% python3 -q
>>> import numpy as np
>>> from numpy import linalg as LA
>>> np.set_printoptions(precision=2, suppress=True, linewidth=200)
>>> mat = np.loadtxt("run17.csv", delimiter=",")
>>> print(mat)
[[-0.1  0.6  2.1  0.3]
 [-0.5 -2.   0.3 -0.3]
 [ 0.6 -0.4 -0.2  0.1]
 [ 0.9  0.3  0.   0.6]]
>>> print(mat - mat[0])
[[ 0.   0.   0.   0. ]
 [-0.4 -2.6 -1.8 -0.6]
 [ 0.7 -1.  -2.3 -0.2]
 [ 1.  -0.3 -2.1  0.3]]
>>> print(mat.sum(axis=1))
[ 2.9 -2.5  0.1  1.8]
>>> print(mat.shape)
(4, 4)
>>> print(LA.matrix_rank(mat))
4
>>> LA.rank(mat)
Traceback (most recent call last):
  File "<python-input-9>", line 1, in <module>
    LA.rank(mat)
    ^^^^^^^
AttributeError: module 'numpy.linalg' has no attribute 'rank'
>>> np.zeros(4, 4)
Traceback (most recent call last):
  File "<python-input-10>", line 1, in <module>
    np.zeros(4, 4)
    ~~~~~~~~^^^^^^
TypeError: Cannot interpret '4' as a data type
>>> print(np.count_nonzero(mat))
15
>>> proj = np.triu(np.array([[2, 2, 3, 0], [3, 2, 2, 2], [3, 2, 1, 2], [1, 2, 1, 0]]), 1) + np.eye(4)
>>> A2 = proj @ mat @ LA.inv(proj)
>>> print(np.poly(A2))
[ 1.    1.7  -1.78 -3.36  0.94]
>>> print(A2)
[[  0.7  -6.   12.  -12. ]
 [  2.5  -7.2   6.8   1.9]
 [  2.4  -4.6   1.8   6.9]
 [  0.9  -1.5   0.3   3. ]]
>>> print(LA.matrix_rank(A2))
4
>>> arr = np.array([[18.12, -0.08, -11.95, -3.23],
...     [-0.13, -15.0, 8.06, 14.06],
...     [1.91, -10.03, 4.0, 8.9],
...     [-11.93, -0.05, 8.03, 2.0]])
>>> t = np.radians(15)
>>> Rm = np.eye(4)
>>> Rm[0, 0] = Rm[2, 2] = np.cos(t)
>>> Rm[0, 2], Rm[2, 0] = -np.sin(t), np.sin(t)
>>> print(Rm)
[[ 0.97  0.   -0.26  0.  ]
 [ 0.    1.    0.    0.  ]
 [ 0.26  0.    0.97  0.  ]
 [ 0.    0.    0.    1.  ]]
>>> A2 = arr @ Rm.T
>>> print(np.allclose(arr @ arr.T, A2 @ A2.T))
True
>>> print([round(float(x), 2) for x in LA.svd(arr, compute_uv=False)[:3]])
[29.34, 22.77, 0.19]
>>> print(LA.matrix_rank(arr, rtol=0.1))
2
>>> print(round(np.log10(LA.cond(arr))))
3
>>> print(np.sort(np.abs(LA.eigvals(arr))))
[ 0.18  0.18 11.87 21.07]
>>> print(round(float(np.trace(arr)), 2))
9.12
>>> print(round(float(np.abs(LA.eigvals(arr)).max()), 2))
21.07
>>> print(np.round(LA.det(arr), 2))
-8.12
>>> LA.determinant(arr)
Traceback (most recent call last):
  File "<python-input-32>", line 1, in <module>
    LA.determinant(arr)
    ^^^^^^^^^^^^^^
AttributeError: module 'numpy.linalg' has no attribute 'determinant'
>>> assert arr == arr.T
Traceback (most recent call last):
  File "<python-input-33>", line 1, in <module>
    assert arr == arr.T
           ^^^^^^^^^^^^
ValueError: The truth value of an array with more than one element is ambiguous. Use a.any() or a.all()
>>> arr.inv()
Traceback (most recent call last):
  File "<python-input-34>", line 1, in <module>
    arr.inv()
    ^^^^^^^
AttributeError: 'numpy.ndarray' object has no attribute 'inv'
>>> cov = arr.T @ arr
>>> print(np.allclose(cov, cov.T))
True
>>> print(np.round(LA.svd(arr, compute_uv=False) ** 2, 2) + 0)
[860.82 518.65   0.04   0.  ]
>>> print(cov)
[[ 474.32  -18.06 -305.74  -67.22]
 [ -18.06  325.61 -160.47 -300.01]
 [-305.74 -160.47  288.25  203.58]
 [ -67.22 -300.01  203.58  291.33]]
>>> print(np.round(LA.eigvalsh(cov)[::-1], 2) + 0)
[860.82 518.65   0.04   0.  ]
>>> print(np.round(np.trace(cov), 2), round(float((arr ** 2).sum()), 2))
1379.51 1379.51
>>> rng = np.random.default_rng(823322)
>>> lab = rng.permutation(4)
>>> print(lab)
[0 1 3 2]
>>> A2 = arr[lab][:, lab]
>>> print(A2)
[[ 18.12  -0.08  -3.23 -11.95]
 [ -0.13 -15.    14.06   8.06]
 [-11.93  -0.05   2.     8.03]
 [  1.91 -10.03   8.9    4.  ]]
>>> print(round(float(np.trace(A2)), 2))
9.12
>>> print(np.diag(A2))
[ 18.12 -15.     2.     4.  ]
>>> print(np.allclose(A2, arr))
False
>>> X = np.load("m.npy")
>>> print(X)
[[ 16.51 -11.26  -0.74]
 [  2.58  -7.8  -18.24]
 [-16.87   9.72  -4.59]
 [ -1.71  -5.27 -19.22]
 [-11.3   11.48  11.85]
 [-10.93  11.38  12.29]
 [ -4.29   8.69  17.49]
 [  4.08  -8.59 -17.6 ]
 [ 16.87 -10.51   2.22]
 [ -5.62  -2.59 -19.02]
 [ 16.78 -10.83   1.07]
 [ 16.58 -11.18  -0.37]
 [  3.86   3.84  19.24]
 [  1.6   -7.25 -18.57]
 [ 11.97  -2.72  15.79]
 [ 10.78 -11.34 -12.45]
 [ 14.75 -11.94  -6.32]
 [  0.97  -6.9  -18.75]
 [ 16.35  -8.2    8.1 ]
 [  6.47   1.96  18.82]
 [  9.91  -0.82  17.35]
 [ -6.13  -2.22 -18.91]
 [ -9.04   0.08 -17.84]
 [-10.67  11.31  12.58]
 [  4.74   3.23  19.16]
 [ 15.72 -11.76  -3.83]
 [-16.85  10.62  -1.85]]
>>> Uu, sv, Vt = LA.svd(X)
>>> print(sv.round(2) + 0)
[78.17 68.48  0.  ]
>>> print(np.argmax(sv[:-1] / (sv[1:] + 1e-6)) + 1)
2
>>> A2 = Uu[:, :2] @ np.diag(sv[:2]) @ Vt[:2]
>>> print(round(float(LA.norm(X - A2, 2)), 2), np.round(sv[2], 2))
0.0 0.0
>>> print(np.round(LA.norm(X - A2) / LA.norm(X), 2))
0.0
>>> print(LA.matrix_rank(A2))
2
>>> print(LA.matrix_rank(X, rtol=0.05))
2
>>> print(A2)
[[ 16.51 -11.26  -0.74]
 [  2.58  -7.8  -18.24]
 [-16.87   9.72  -4.59]
 [ -1.71  -5.27 -19.22]
 [-11.3   11.48  11.85]
 [-10.93  11.38  12.29]
 [ -4.29   8.69  17.49]
 [  4.08  -8.59 -17.6 ]
 [ 16.87 -10.51   2.22]
 [ -5.62  -2.59 -19.02]
 [ 16.78 -10.83   1.07]
 [ 16.58 -11.18  -0.37]
 [  3.86   3.84  19.24]
 [  1.6   -7.25 -18.57]
 [ 11.97  -2.72  15.79]
 [ 10.78 -11.34 -12.45]
 [ 14.75 -11.94  -6.32]
 [  0.97  -6.9  -18.75]
 [ 16.35  -8.2    8.1 ]
 [  6.47   1.96  18.82]
 [  9.91  -0.82  17.35]
 [ -6.13  -2.22 -18.91]
 [ -9.04   0.08 -17.84]
 [-10.67  11.31  12.58]
 [  4.74   3.23  19.16]
 [ 15.72 -11.76  -3.83]
 [-16.85  10.62  -1.85]]
>>> print(round(float(np.abs(X - A2).max()), 2))
0.0
